% python3 -q
>>> import numpy as np
>>> import numpy.linalg as la
>>> np.set_printoptions(suppress=True, linewidth=160)
>>> def rnd(a):
...     return np.round(a, 3) + 0
... 
>>> E = np.loadtxt("out0.csv", delimiter=",")
>>> rnd(E)
array([[ 6.465,  1.161,  2.011, -1.169,  0.188,  0.153,  0.545],
       [ 1.161,  2.3  , -1.283,  1.102, -1.273, -1.186, -0.411],
       [ 2.011, -1.283,  5.22 ,  1.11 ,  1.917, -1.835, -0.115],
       [-1.169,  1.102,  1.11 ,  6.752, -0.647,  0.7  , -0.708],
       [ 0.188, -1.273,  1.917, -0.647,  4.147,  0.436, -0.728],
       [ 0.153, -1.186, -1.835,  0.7  ,  0.436,  6.839,  0.462],
       [ 0.545, -0.411, -0.115, -0.708, -0.728,  0.462,  8.277]])
>>> t = np.radians(135)
>>> Rm = np.eye(7)
>>> Rm[3, 3] = Rm[6, 6] = np.cos(t)
>>> Rm[3, 6], Rm[6, 3] = -np.sin(t), np.sin(t)
>>> rnd(Rm)
array([[ 1.   ,  0.   ,  0.   ,  0.   ,  0.   ,  0.   ,  0.   ],
       [ 0.   ,  1.   ,  0.   ,  0.   ,  0.   ,  0.   ,  0.   ],
       [ 0.   ,  0.   ,  1.   ,  0.   ,  0.   ,  0.   ,  0.   ],
       [ 0.   ,  0.   ,  0.   , -0.707,  0.   ,  0.   , -0.707],
       [ 0.   ,  0.   ,  0.   ,  0.   ,  1.   ,  0.   ,  0.   ],
       [ 0.   ,  0.   ,  0.   ,  0.   ,  0.   ,  1.   ,  0.   ],
       [ 0.   ,  0.   ,  0.   ,  0.707,  0.   ,  0.   , -0.707]])
>>> M2 = E @ Rm.T
>>> np.allclose(E @ E.T, M2 @ M2.T)
True
>>> rnd(np.abs(M2 - E).max(axis=0))
array([ 0.   ,  0.   ,  0.   , 11.025,  0.   ,  0.   , 14.63 ])
>>> np.allclose(la.norm(E, axis=1), la.norm(M2, axis=1))
True
>>> rnd(la.det(Rm)), rnd(np.trace(Rm))
(np.float64(1.0), np.float64(3.586))
>>> U, sigma, vt = la.svd(E)
>>> np.argmax(sigma[:-1] / (sigma[1:] + 1e-6)) + 1
np.int64(6)
>>> M2 = U[:, :6] @ np.diag(sigma[:6]) @ vt[:6]
>>> rnd(la.norm(E - M2, 2)), rnd(sigma[6])
(np.float64(0.0), np.float64(0.0))
>>> la.matrix_rank(E, rtol=0.05)
np.int64(6)
>>> rnd(np.abs(E - M2).max())
np.float64(0.0)
>>> def softmax(z):
...     e = np.exp(z - z.max(axis=-1, keepdims=True))
...     return e / e.sum(axis=-1, keepdims=True)
... 
>>> rnd(softmax(E[0] + -1))
array([0.977, 0.005, 0.011, 0.   , 0.002, 0.002, 0.003])
>>> rnd(softmax(10 * E[0]))
array([1., 0., 0., 0., 0., 0., 0.])
>>> rnd(softmax(E[0]))
array([0.977, 0.005, 0.011, 0.   , 0.002, 0.002, 0.003])
>>> att = E @ E.T / np.sqrt(7)
>>> rnd(softmax(att)[0] @ E)
array([ 6.465,  1.161,  2.011, -1.169,  0.188,  0.152,  0.545])
>>> rank = la.matrix_rank(E)
>>> rank
np.int64(6)
>>> ns = la.svd(E)[2][rank:].T
>>> [int(la.matrix_rank(E[:i])) for i in range(1, len(E) + 1)]
[1, 2, 3, 4, 5, 6, 6]
>>> [int(la.matrix_rank(np.delete(E, i, axis=0))) for i in range(7)]
[6, 6, 6, 6, 6, 6, 6]
>>> [int(la.matrix_rank(E[:, :j + 1])) for j in range(7)]
[1, 2, 3, 4, 5, 6, 6]
>>> data = np.diag(np.array([4, -8, -1, 6, -2, -1, 5, 3, 5, 4, 5, -1, -4, -2]))
>>> data
array([[ 4,  0,  0,  0,  0,  0,  0,  0,  0,  0,  0,  0,  0,  0],
       [ 0, -8,  0,  0,  0,  0,  0,  0,  0,  0,  0,  0,  0,  0],
       [ 0,  0, -1,  0,  0,  0,  0,  0,  0,  0,  0,  0,  0,  0],
       [ 0,  0,  0,  6,  0,  0,  0,  0,  0,  0,  0,  0,  0,  0],
       [ 0,  0,  0,  0, -2,  0,  0,  0,  0,  0,  0,  0,  0,  0],
       [ 0,  0,  0,  0,  0, -1,  0,  0,  0,  0,  0,  0,  0,  0],
       [ 0,  0,  0,  0,  0,  0,  5,  0,  0,  0,  0,  0,  0,  0],
       [ 0,  0,  0,  0,  0,  0,  0,  3,  0,  0,  0,  0,  0,  0],
       [ 0,  0,  0,  0,  0,  0,  0,  0,  5,  0,  0,  0,  0,  0],
       [ 0,  0,  0,  0,  0,  0,  0,  0,  0,  4,  0,  0,  0,  0],
       [ 0,  0,  0,  0,  0,  0,  0,  0,  0,  0,  5,  0,  0,  0],
       [ 0,  0,  0,  0,  0,  0,  0,  0,  0,  0,  0, -1,  0,  0],
       [ 0,  0,  0,  0,  0,  0,  0,  0,  0,  0,  0,  0, -4,  0],
       [ 0,  0,  0,  0,  0,  0,  0,  0,  0,  0,  0,  0,  0, -2]])
>>> rnd(la.norm(data, axis=0))
array([4., 8., 1., 6., 2., 1., 5., 3., 5., 4., 5., 1., 4., 2.])
>>> data[:, 6] @ data[:, 5]
np.int64(0)
>>> rnd(la.svd(data, compute_uv=False))
array([8., 6., 5., 5., 5., 4., 4., 4., 3., 2., 2., 1., 1., 1.])
